$ python3 -q
>>> import numpy as np
>>> from numpy import linalg as LA
>>> np.set_printoptions(precision=2, suppress=True, linewidth=120, legacy="1.25")
>>> W0 = np.load("a.npy")
>>> W0
array([[1, 0, 0, 0, 0, 0],
       [0, 1, 0, 0, 0, 0],
       [2, 0, 1, 0, 0, 0],
       [2, 1, 1, 1, 0, 0],
       [2, 0, 2, 0, 1, 0],
       [2, 0, 0, 0, 2, 1]])
>>> # triangular: eigenvalues sit on the diagonal
>>> rng = np.random.default_rng(155534)
>>> labels = rng.permutation(6)
>>> A2 = W0[:, labels] * rng.choice([-1, 1], 6)
>>> A2
array([[ 0, -1,  0,  0,  0,  0],
       [ 0,  0, -1,  0,  0,  0],
       [ 0, -2,  0,  0,  0,  1],
       [-1, -2, -1,  0,  0,  1],
       [ 0, -2,  0,  0, -1,  2],
       [ 0, -2,  0, -1, -2,  0]])
>>> left, _, Vt = LA.svd(W0.T @ A2)
>>> np.round(left @ Vt, 2) + 0
array([[ 0., -1.,  0.,  0.,  0.,  0.],
       [ 0.,  0., -1.,  0.,  0.,  0.],
       [ 0.,  0.,  0.,  0.,  0.,  1.],
       [-1.,  0.,  0.,  0.,  0.,  0.],
       [ 0.,  0.,  0.,  0., -1.,  0.],
       [ 0.,  0.,  0., -1.,  0.,  0.]])
>>> labels
array([3, 0, 1, 5, 4, 2])
>>> np.round(LA.lstsq(W0, A2)[0], 2) + 0
array([[ 0., -1.,  0.,  0.,  0.,  0.],
       [ 0.,  0., -1.,  0.,  0.,  0.],
       [ 0.,  0.,  0.,  0.,  0.,  1.],
       [-1.,  0.,  0.,  0.,  0.,  0.],
       [ 0.,  0.,  0.,  0., -1.,  0.],
       [ 0.,  0.,  0., -1.,  0.,  0.]])
>>> f, r1 = W0[5], W0[4]
>>> f @ f
9
>>> pr = (f @ r1) / (f @ f) * f
>>> np.outer(f, r1)
array([[4, 0, 4, 0, 2, 0],
       [0, 0, 0, 0, 0, 0],
       [0, 0, 0, 0, 0, 0],
       [0, 0, 0, 0, 0, 0],
       [4, 0, 4, 0, 2, 0],
       [2, 0, 2, 0, 1, 0]])
>>> LA.matrix_rank(np.outer(f, r1))
1
>>> A2 = W0 / np.sqrt((W0 ** 2).mean(axis=1, keepdims=True))
>>> LA.matrix_rank(A2) == LA.matrix_rank(W0)
True
>>> W0 - W0.mean(axis=1, keepdims=True)
array([[ 0.83, -0.17, -0.17, -0.17, -0.17, -0.17],
       [-0.17,  0.83, -0.17, -0.17, -0.17, -0.17],
       [ 1.5 , -0.5 ,  0.5 , -0.5 , -0.5 , -0.5 ],
       [ 1.17,  0.17,  0.17,  0.17, -0.83, -0.83],
       [ 1.17, -0.83,  1.17, -0.83,  0.17, -0.83],
       [ 1.17, -0.83, -0.83, -0.83,  1.17,  0.17]])
>>> W1 = np.array([[-5, 2, -5],
...     [1, 0, 3],
...     [-3, -5, -4],
...     [3, -2, -1],
...     [-4, 5, 2],
...     [-5, 4, -3]])
>>> beta = np.array([-1, 2, 1])
>>> hid = np.maximum(W0 @ W1 + beta, 0)
>>> (hid > 0).mean(axis=0)
array([0.  , 0.83, 0.17])
>>> C = np.array([[0, -2, -2], [-1, 2, 3], [-1, 3, 0]])
>>> W1 @ C
array([[  3,  -1,  16],
       [ -3,   7,  -2],
       [  9, -16,  -9],
       [  3, -13, -12],
       [ -7,  24,  23],
       [ -1,   9,  22]])
>>> x = np.array([3, 0, 1, 5, 4, 1])
>>> LA.norm(W0 @ x) <= LA.norm(W0, 2) * LA.norm(x) + 1e-9
True
>>> (W0 * x).sum(axis=1)
array([ 3,  0,  7, 12, 12, 15])
>>> np.sign((W0 @ x).round(6))
array([1, 0, 1, 1, 1, 1])
>>> W0 @ np.eye(6)[3]
array([0., 0., 0., 1., 0., 0.])
>>> W0 @ (2 * x)
array([ 6,  0, 14, 24, 24, 30])
>>> W0 @ np.ones(6)
array([1., 1., 3., 5., 5., 5.])
>>> W0 @ x
array([ 3,  0,  7, 12, 12, 15])
>>> (W0 @ x).argmax()
5
>>> arr = np.array([[0.0, 0.0, -2.0, 1.0, 0.0],
...     [0.0, 0.0, 0.0, 0.0, 0.0],
...     [-2.0, 0.0, 0.0, 0.0, 0.0],
...     [1.0, 0.0, 0.0, 0.0, 0.0],
...     [0.0, 0.0, 0.0, 0.0, 0.0]])
>>> # rows 1 and 4 are equal
>>> arr @ arr
array([[ 5.,  0.,  0.,  0.,  0.],
       [ 0.,  0.,  0.,  0.,  0.],
       [ 0.,  0.,  4., -2.,  0.],
       [ 0.,  0., -2.,  1.,  0.],
       [ 0.,  0.,  0.,  0.,  0.]])
>>> np.round(LA.det(arr), 2)
0.0
>>> left, sv, Vt = LA.svd(arr)
>>> vecs = Vt[:(sv > 1e-8).sum()]
>>> x = arr[3] + 4 * arr[4] + rng.integers(2) * np.eye(5)[4]
>>> x
array([1., 0., 0., 0., 0.])
>>> np.diag(vecs.T @ vecs)
array([1. , 0. , 0.8, 0.2, 0. ])
>>> vecs.T @ vecs
array([[ 1. ,  0. ,  0. ,  0. ,  0. ],
       [ 0. ,  0. ,  0. ,  0. ,  0. ],
       [ 0. ,  0. ,  0.8, -0.4,  0. ],
       [ 0. ,  0. , -0.4,  0.2,  0. ],
       [ 0. ,  0. ,  0. ,  0. ,  0. ]])
>>> labels = rng.permutation(5)
>>> labels
array([2, 4, 1, 3, 0])
>>> A2 = arr[labels][:, labels]
>>> np.trace(A2)
0.0
>>> np.round(np.sort(np.abs(LA.eigvals(A2))), 2) + 0
array([0.  , 0.  , 0.  , 2.24, 2.24])
>>> np.diag(A2)
array([0., 0., 0., 0., 0.])
>>> [round(float(x), 2) for x in LA.svd(arr, compute_uv=False)[:3]]
[2.24, 2.24, 0.0]
>>> LA.cond(arr) > 100
True
>>> W1 = np.array([[3, -3], [-1, 3], [-2, 1], [-2, 0], [-2, 1]])
>>> beta = np.array([0, 0])
>>> hid = np.maximum(arr @ W1 + beta, 0)
>>> (hid > 0).astype(int)
array([[1, 0],
       [0, 0],
       [0, 1],
       [1, 0],
       [0, 0]])
>>> LA.matrix_rank(hid)
2
>>> hid
array([[2., 0.],
       [0., 0.],
       [0., 6.],
       [3., 0.],
       [0., 0.]])
>>> C = np.array([[0, 5, 4], [-7, 5, 1]])
>>> W1 @ C
array([[ 21,   0,   9],
       [-21,  10,  -1],
       [ -7,  -5,  -7],
       [  0, -10,  -8],
       [ -7,  -5,  -7]])
>>> data = np.triu(rng.random((5, 5)) < 0.5, 1).astype(int)
>>> data = data + data.T
>>> data
array([[0, 1, 0, 0, 0],
       [1, 0, 0, 0, 1],
       [0, 0, 0, 1, 0],
       [0, 0, 1, 0, 1],
       [0, 1, 0, 1, 0]])
>>> th = np.radians(72)
>>> R = np.eye(6)
>>> R[5, 5] = R[1, 1] = np.cos(th)
>>> R[5, 1], R[1, 5] = -np.sin(th), np.sin(th)
>>> R
array([[ 1.  ,  0.  ,  0.  ,  0.  ,  0.  ,  0.  ],
       [ 0.  ,  0.31,  0.  ,  0.  ,  0.  ,  0.95],
       [ 0.  ,  0.  ,  1.  ,  0.  ,  0.  ,  0.  ],
       [ 0.  ,  0.  ,  0.  ,  1.  ,  0.  ,  0.  ],
       [ 0.  ,  0.  ,  0.  ,  0.  ,  1.  ,  0.  ],
       [ 0.  , -0.95,  0.  ,  0.  ,  0.  ,  0.31]])
>>> A2 = W0 @ R.T
>>> LA.svd(W0, compute_uv=False), LA.svd(A2, compute_uv=False)
(array([4.9 , 2.13, 1.46, 1.  , 0.55, 0.12]), array([4.9 , 2.13, 1.46, 1.  , 0.55, 0.12]))
>>> round(LA.det(R), 2), round(float(np.trace(R)), 2)
(1.0, 4.62)
>>> round(float(LA.eigvalsh(data).min()), 2)
-1.73
>>> [round(float(LA.det(data[:i, :i])), 2) + 0 for i in range(1, 6)]
[0.0, -1.0, 0.0, 1.0, 0.0]
>>> ev, vecs = LA.eigh(data)
>>> x = np.array([0, 2, 2, 0, 0])
>>> np.round(vecs * np.abs(ev) @ vecs.T, 2) + 0
array([[ 0.79,  0.  , -0.21,  0.  ,  0.58],
       [ 0.  ,  1.37,  0.  ,  0.37,  0.  ],
       [-0.21,  0.  ,  0.79,  0.  ,  0.58],
       [ 0.  ,  0.37,  0.  ,  1.37,  0.  ],
       [ 0.58,  0.  ,  0.58,  0.  ,  1.15]])
>>> x @ data @ x / (x @ x), round(float(ev[0]), 2), round(ev[-1], 2)
(0.0, -1.73, 1.73)
>>> (np.sign(vecs[:, -1].round(6)) == np.sign(vecs[0, -1].round(6))).astype(int)
array([1, 1, 1, 1, 1])
>>> np.abs(data).sum(axis=1).max(), round(float(np.abs(ev).max()), 2)
(2, 1.73)
>>> x @ data @ x
0
>>> A2 = np.array([[5, 4, -4, -5, -4],
...     [-1, -3, 4, 3, 4],
...     [2, 1, 4, 5, 3],
...     [-1, -3, 2, -1, 2],
...     [5, -2, -3, -5, 2]])
>>> X = np.tril(A2)
>>> X
array([[ 5,  0,  0,  0,  0],
       [-1, -3,  0,  0,  0],
       [ 2,  1,  4,  0,  0],
       [-1, -3,  2, -1,  0],
       [ 5, -2, -3, -5,  2]])
>>> x = np.array([2, -2, 1, 1, 1])
>>> rhs = X @ x
>>> rhs
array([10,  4,  6,  5,  8])
>>> LA.solve(X, rhs)
array([ 2., -2.,  1.,  1.,  1.])
>>> LA.solve(X.T, X[0])
array([ 1., -0.,  0., -0.,  0.])
>>> X.shape
(5, 5)
>>> X - X[0]
array([[ 0,  0,  0,  0,  0],
       [-6, -3,  0,  0,  0],
       [-3,  1,  4,  0,  0],
       [-6, -3,  2, -1,  0],
       [ 0, -2, -3, -5,  2]])
>>> X.mean(axis=0)
array([ 2. , -1.4,  0.6, -1.2,  0.4])
>>> LA.svd(X, compute_uv=False)
array([8.87, 5.64, 4.7 , 2.3 , 0.22])
>>> np.count_nonzero(X)
15
>>> X.sum(axis=1)
array([ 5, -4,  7, -3, -3])
>>> O = X.astype(float).copy()
>>> for j in range(5):
...     O[:, j] -= O[:, :j] @ (O[:, :j].T @ O[:, j])
...     O[:, j] /= LA.norm(O[:, j])
... 
>>> np.round(O.T @ O, 2) + 0
array([[1., 0., 0., 0., 0.],
       [0., 1., 0., 0., 0.],
       [0., 0., 1., 0., 0.],
       [0., 0., 0., 1., 0.],
       [0., 0., 0., 0., 1.]])
>>> E = np.load("case16.npy")
>>> E
array([[ 0.89, -0.19,  0.11, -0.11,  0.26,  0.26, -0.11],
       [-0.19,  0.69,  0.19, -0.19,  0.44,  0.44, -0.19],
       [ 0.11,  0.19,  0.89,  0.11, -0.26, -0.26,  0.11],
       [-0.11, -0.19,  0.11,  0.89,  0.26,  0.26, -0.11],
       [ 0.26,  0.44, -0.26,  0.26,  0.38, -0.62,  0.26],
       [ 0.26,  0.44, -0.26,  0.26, -0.62,  0.38,  0.26],
       [-0.11, -0.19,  0.11, -0.11,  0.26,  0.26,  0.89]])
>>> # symmetric, so the eigenvalues are real
>>> np.all(LA.eigvalsh(E) > 0)
False
>>> [round(float(LA.det(E[:i, :i])), 2) + 0 for i in range(1, 8)]
[0.89, 0.57, 0.46, 0.35, -0.27, -0.89, -1.0]
